In [1]: import numpy as np

In [2]: from numpy import linalg as LA

In [3]: np.set_printoptions(suppress=True, linewidth=140)

In [4]: J = np.load("data.npy")

In [5]: J
Out[5]: 
array([[13.,  8.,  8.],
       [ 8.,  1.,  4.],
       [ 8.,  4.,  1.]])

In [6]: w, V = LA.eig(J)

In [7]: np.round(np.sort(LA.eigvals(LA.inv(J))), 2)
Out[7]: array([-0.33, -0.33,  0.05])

In [8]: np.round(J @ V[:, 0] - w[0] * V[:, 0], 2) + 0
Out[8]: array([0., 0., 0.])

In [9]: np.round(np.prod(w), 2)
Out[9]: np.float64(189.0)

In [10]: x = np.array([-2, 8, 7])

In [11]: rhs = J @ x

In [12]: rhs
Out[12]: array([94., 20., 23.])

In [13]: LA.solve(J, rhs[:-1])
ValueError: solve1: Input operand 1 has a mismatch in its core dimension 0, with gufunc signature (m,m),(m)->(m) (size 2 is different from 3)


In [14]: np.round(LA.solve(J, rhs + J[:, 2]), 2)
Out[14]: array([-2.,  8.,  8.])

In [15]: np.round(LA.solve(J.T, J[2]), 2)
Out[15]: array([ 0., -0.,  1.])

In [16]: np.round(LA.solve(J, rhs), 2)
Out[16]: array([-2.,  8.,  7.])

In [17]: np.round(LA.solve(J, J[:, 0]), 2) + 0
Out[17]: array([1., 0., 0.])

In [18]: other = np.inv(J)
AttributeError: module 'numpy' has no attribute 'inv'


In [19]: other = LA.inv(J)

In [20]: np.round(LA.inv(other), 2)
Out[20]: 
array([[13.,  8.,  8.],
       [ 8.,  1.,  4.],
       [ 8.,  4.,  1.]])

In [21]: np.round(LA.det(J) * other, 2)
Out[21]: 
array([[-15.,  24.,  24.],
       [ 24., -51.,  12.],
       [ 24.,  12., -51.]])

In [22]: other.round(2)
Out[22]: 
array([[-0.08,  0.13,  0.13],
       [ 0.13, -0.27,  0.06],
       [ 0.13,  0.06, -0.27]])

In [23]: (np.abs(other) > 1e-9).astype(int)
Out[23]: 
array([[1, 1, 1],
       [1, 1, 1],
       [1, 1, 1]])

In [24]: np.round(LA.norm(J, "nuc"), 2)
Out[24]: np.float64(27.0)

In [25]: np.round(LA.norm(J[0], 1), 2), np.round(LA.norm(J[0], np.inf), 2)
Out[25]: (np.float64(29.0), np.float64(13.0))

In [26]: round(float(LA.norm(J[0] - J[2])), 2)
Out[26]: 9.49

In [27]: J[0] @ J[2]
Out[27]: np.float64(144.0)

In [28]: np.round(LA.norm(J, axis=1), 2)
Out[28]: array([17.23,  9.  ,  9.  ])

In [29]: round(LA.norm(J) ** 2 / LA.norm(J, 2) ** 2, 2)
Out[29]: np.float64(1.04)

In [30]: np.round(LA.norm(J, 1), 2), np.round(LA.norm(J, np.inf), 2)
Out[30]: (np.float64(29.0), np.float64(29.0))

In [31]: LA.norm(J, axis=1).argmax()
Out[31]: np.int64(0)

In [32]: np.round(LA.norm(J, axis=0), 2)
Out[32]: array([17.23,  9.  ,  9.  ])

In [33]: C = 3 * np.array([[0.3, 0.0, 0.4, -0.9, -1.2],
    ...:     [0.8, 0.1, 1.1, -1.0, 0.9],
    ...:     [0.8, 0.9, 2.1, -1.0, -0.2]])

In [34]: rng = np.random.default_rng(806489)

In [35]: z = rng.integers(0, 3, 28)

In [36]: E = C[z] + rng.normal(size=(28, 5))

In [37]: E.round(2)
Out[37]: 
array([[ 0.56, -0.79,  3.69, -1.41, -4.51],
       [-0.15, -0.12,  2.65, -1.57,  1.7 ],
       [ 1.76, -0.56,  1.12, -3.12, -3.72],
       [ 1.14, -0.67, -0.14, -1.92, -4.08],
       [ 1.19,  0.13,  1.53, -1.72, -4.67],
       [ 0.89, -0.82, -0.42, -1.05, -4.69],
       [ 0.43, -0.14,  1.7 , -3.84, -3.53],
       [ 2.61, -0.58,  2.89, -4.49,  2.85],
       [ 1.3 ,  0.68,  1.17, -3.56, -3.06],
       [ 2.18, -0.46,  2.99, -3.15,  0.5 ],
       [ 1.52,  0.11,  2.88, -3.51,  1.6 ],
       [ 0.18, -1.  ,  0.37, -3.95, -2.63],
       [ 0.87, -1.04,  3.41, -4.2 ,  2.84],
       [ 3.8 ,  3.43,  7.29, -2.96, -2.33],
       [ 1.26, -0.42,  4.74, -3.24,  2.83],
       [ 4.18,  1.46,  7.52, -1.95, -1.66],
       [ 0.06, -0.65,  1.93, -3.04, -4.69],
       [ 3.2 ,  4.21,  3.95, -2.27, -0.24],
       [ 3.28, -0.71,  2.48, -2.91,  2.79],
       [ 1.53,  0.04,  0.22, -1.16, -2.9 ],
       [ 1.08,  1.99,  6.14, -2.89, -0.25],
       [ 2.12,  0.06,  4.29, -4.05,  2.95],
       [ 1.32,  1.7 ,  2.27, -2.58, -4.83],
       [ 2.25,  3.32,  4.91, -5.23, -1.69],
       [ 1.93, -1.05,  3.48, -4.78,  2.24],
       [ 2.4 , -0.61,  0.74, -2.98, -3.8 ],
       [-1.03,  1.19,  1.61, -1.39, -3.66],
       [ 0.12,  0.78,  1.93, -3.55, -1.95]])

In [38]: Ac = E - E.mean(axis=0)

In [39]: V = LA.svd(Ac)[2][:2]

In [40]: other = Ac - Ac @ V.T @ V

In [41]: LA.norm(other, axis=1).round(6).argmax()
Out[41]: np.int64(17)

In [42]: np.round((Ac @ V.T).std(axis=0), 2)
Out[42]: array([3.09, 2.09])

In [43]: np.round(other.std(axis=0), 2)
Out[43]: array([0.91, 0.73, 0.57, 0.94, 0.28])

In [44]: Ac = E - E.mean(axis=0)

In [45]: left, sig, Vt = LA.svd(Ac, full_matrices=False)

In [46]: np.abs(Vt[0]).argmax()
Out[46]: np.int64(4)

In [47]: np.round(Vt[0] * np.sign(Vt[0, np.abs(Vt[0]).argmax()]), 2)
Out[47]: array([ 0.19,  0.07,  0.45, -0.18,  0.85])

In [48]: np.round(sig ** 2 / (sig ** 2).sum(), 2)
Out[48]: array([0.58, 0.26, 0.06, 0.05, 0.05])

In [49]: np.abs(left[:, 0]).argmax()
Out[49]: np.int64(5)

In [50]: C = E[[15, 4]].astype(float)

In [51]: for _ in range(7):
    ...:     z = LA.norm(E[:, None] - C, axis=-1).argmin(axis=1)
    ...:     C = np.array([E[z == j].mean(axis=0) for j in range(2)])
    ...: 

In [52]: z
Out[52]: array([1, 0, 1, 1, 1, 1, 1, 0, 1, 0, 0, 1, 0, 0, 0, 0, 1, 0, 0, 1, 0, 0, 1, 0, 0, 1, 1, 1])

In [53]: np.round(C[1] - C[0], 2)
Out[53]: array([-1.31, -0.78, -2.99,  0.85, -4.77])

In [54]: np.abs(C[1] - C[0]).argmax()
Out[54]: np.int64(4)

In [55]: np.bincount(z)
Out[55]: array([14, 14])

In [56]: other = E + rng.integers(-2, 3, (28, 2)) @ rng.integers(-2, 3, (2, 5))

In [57]: other.round(2)
Out[57]: 
array([[-1.44, -2.79,  0.69,  3.59, -0.51],
       [-0.15, -4.12,  0.65,  0.43,  5.7 ],
       [-0.24,  3.44,  1.12, -1.12, -5.72],
       [ 3.14,  1.33,  2.86, -6.92, -8.08],
       [ 1.19,  4.13,  3.53, -3.72, -8.67],
       [ 2.89,  1.18,  2.58, -6.05, -8.69],
       [-0.57, -0.14,  0.7 , -1.84, -2.53],
       [ 4.61, -0.58,  4.89, -8.49,  0.85],
       [ 1.3 ,  0.68,  1.17, -3.56, -3.06],
       [ 0.18, -0.46,  0.99,  0.85,  2.5 ],
       [ 3.52, -1.89,  3.88, -6.51,  1.6 ],
       [ 0.18,  3.  ,  2.37, -5.95, -6.63],
       [-0.13, -3.04,  1.41, -1.2 ,  5.84],
       [ 3.8 ,  5.43,  8.29, -3.96, -4.33],
       [ 2.26, -2.42,  4.74, -4.24,  3.83],
       [ 3.18,  3.46,  7.52, -0.95, -2.66],
       [-0.94,  3.35,  2.93, -3.04, -7.69],
       [ 2.2 ,  0.21,  0.95,  1.73,  4.76],
       [ 3.28, -0.71,  2.48, -2.91,  2.79],
       [-0.47, -3.96, -3.78,  4.84,  3.1 ],
       [ 1.08, -0.01,  5.14, -1.89,  1.75],
       [ 2.12, -3.94,  2.29, -2.05,  6.95],
       [ 2.32, -0.3 ,  2.27, -3.58, -3.83],
       [ 3.25,  7.32,  7.91, -9.23, -6.69],
       [ 2.93,  2.95,  6.48, -8.78, -2.76],
       [ 2.4 , -4.61, -1.26, -0.98,  0.2 ],
       [-1.03,  3.19,  2.61, -2.39, -5.66],
       [-1.88,  0.78, -0.07,  0.45,  0.05]])

In [58]: np.round(other - E, 2)
Out[58]: 
array([[-2., -2., -3.,  5.,  4.],
       [ 0., -4., -2.,  2.,  4.],
       [-2.,  4.,  0.,  2., -2.],
       [ 2.,  2.,  3., -5., -4.],
       [ 0.,  4.,  2., -2., -4.],
       [ 2.,  2.,  3., -5., -4.],
       [-1.,  0., -1.,  2.,  1.],
       [ 2.,  0.,  2., -4., -2.],
       [ 0.,  0.,  0.,  0.,  0.],
       [-2.,  0., -2.,  4.,  2.],
       [ 2., -2.,  1., -3.,  0.],
       [ 0.,  4.,  2., -2., -4.],
       [-1., -2., -2.,  3.,  3.],
       [ 0.,  2.,  1., -1., -2.],
       [ 1., -2.,  0., -1.,  1.],
       [-1.,  2.,  0.,  1., -1.],
       [-1.,  4.,  1.,  0., -3.],
       [-1., -4., -3.,  4.,  5.],
       [ 0.,  0.,  0.,  0.,  0.],
       [-2., -4., -4.,  6.,  6.],
       [ 0., -2., -1.,  1.,  2.],
       [ 0., -4., -2.,  2.,  4.],
       [ 1., -2.,  0., -1.,  1.],
       [ 1.,  4.,  3., -4., -5.],
       [ 1.,  4.,  3., -4., -5.],
       [ 0., -4., -2.,  2.,  4.],
       [ 0.,  2.,  1., -1., -2.],
       [-2.,  0., -2.,  4.,  2.]])

In [59]: cov = np.cov(E, rowvar=False)

In [60]: np.round(np.median(E, axis=0), 2)
Out[60]: array([ 1.31, -0.13,  2.56, -3.01, -2.14])

In [61]: np.round(E.std(axis=0), 2)
Out[61]: array([1.2 , 1.42, 2.02, 1.11, 2.79])

In [62]: cov.round(2)
Out[62]: 
array([[ 1.5 ,  0.65,  1.33, -0.25,  1.02],
       [ 0.65,  2.08,  1.63,  0.02, -0.4 ],
       [ 1.33,  1.63,  4.24, -0.53,  2.47],
       [-0.25,  0.02, -0.53,  1.27, -1.52],
       [ 1.02, -0.4 ,  2.47, -1.52,  8.07]])

In [63]: np.round(np.corrcoef(E[:, 4], E[:, 3])[0, 1], 2)
Out[63]: np.float64(-0.47)

In [64]: cov.shape
Out[64]: (5, 5)

In [65]: W0 = np.array([[0, 0, 0, 1, 0],
    ...:     [0, 0, 0, 0, 0],
    ...:     [0, 0, 0, 0, 0],
    ...:     [1, 0, 0, 0, 0],
    ...:     [0, 0, 0, 0, 0]])

In [66]: W0
Out[66]: 
array([[0, 0, 0, 1, 0],
       [0, 0, 0, 0, 0],
       [0, 0, 0, 0, 0],
       [1, 0, 0, 0, 0],
       [0, 0, 0, 0, 0]])

In [67]: w1 = np.array([[1, 1], [0, 0], [0, -2], [2, -2], [-1, -3]])

In [68]: c = np.array([9, -4])

In [69]: H = np.maximum(W0 @ w1 + c, 0)

In [70]: (H > 0).astype(int)
Out[70]: 
array([[1, 0],
       [1, 0],
       [1, 0],
       [1, 0],
       [1, 0]])

In [71]: C = np.array([[1, -3], [1, 2]])

In [72]: w1 @ C
Out[72]: 
array([[  2,  -1],
       [  0,   0],
       [ -2,  -4],
       [  0, -10],
       [ -4,  -3]])

In [73]: (H @ C).round(6).argmax(axis=1)
Out[73]: array([0, 0, 0, 0, 0])

In [74]: left, sig, Vt = LA.svd(W0)

In [75]: V = Vt[:(sig > 1e-8).sum()]

In [76]: x = W0[3] + -2 * W0[1] + rng.integers(2) * np.eye(5)[4]

In [77]: x
Out[77]: array([1., 0., 0., 0., 0.])

In [78]: LA.matrix_rank(np.vstack([W0, x]))
Out[78]: np.int64(2)

In [79]: round(LA.norm(x - V.T @ V @ x), 2)
Out[79]: np.float64(0.0)

In [80]: np.allclose(V.T @ V @ x, x)
Out[80]: True

In [81]: V.T @ V
Out[81]: 
array([[1., 0., 0., 0., 0.],
       [0., 0., 0., 0., 0.],
       [0., 0., 0., 0., 0.],
       [0., 0., 0., 1., 0.],
       [0., 0., 0., 0., 0.]])

In [82]: left, sig, Vt = LA.svd(W0)

In [83]: sig
Out[83]: array([1., 1., 0., 0., 0.])

In [84]: np.argmax(sig[:-1] / (sig[1:] + 1e-6)) + 1
Out[84]: np.int64(2)

In [85]: other = left[:, :2] @ np.diag(sig[:2]) @ Vt[:2]

In [86]: other
Out[86]: 
array([[0., 0., 0., 1., 0.],
       [0., 0., 0., 0., 0.],
       [0., 0., 0., 0., 0.],
       [1., 0., 0., 0., 0.],
       [0., 0., 0., 0., 0.]])

In [87]: LA.matrix_rank(other)
Out[87]: np.int64(2)

In [88]: np.abs(W0 - other).max()
Out[88]: np.float64(0.0)

In [89]: LA.matrix_rank(W0, rtol=0.05)
Out[89]: np.int64(2)

In [90]: np.round(LA.pinv(W0), 2)
Out[90]: 
array([[0., 0., 0., 1., 0.],
       [0., 0., 0., 0., 0.],
       [0., 0., 0., 0., 0.],
       [1., 0., 0., 0., 0.],
       [0., 0., 0., 0., 0.]])

In [91]: W0 @ W0.T
Out[91]: 
array([[1, 0, 0, 0, 0],
       [0, 0, 0, 0, 0],
       [0, 0, 0, 0, 0],
       [0, 0, 0, 1, 0],
       [0, 0, 0, 0, 0]])

In [92]: W0[:, 1] @ W0[:, 4]
Out[92]: np.int64(0)
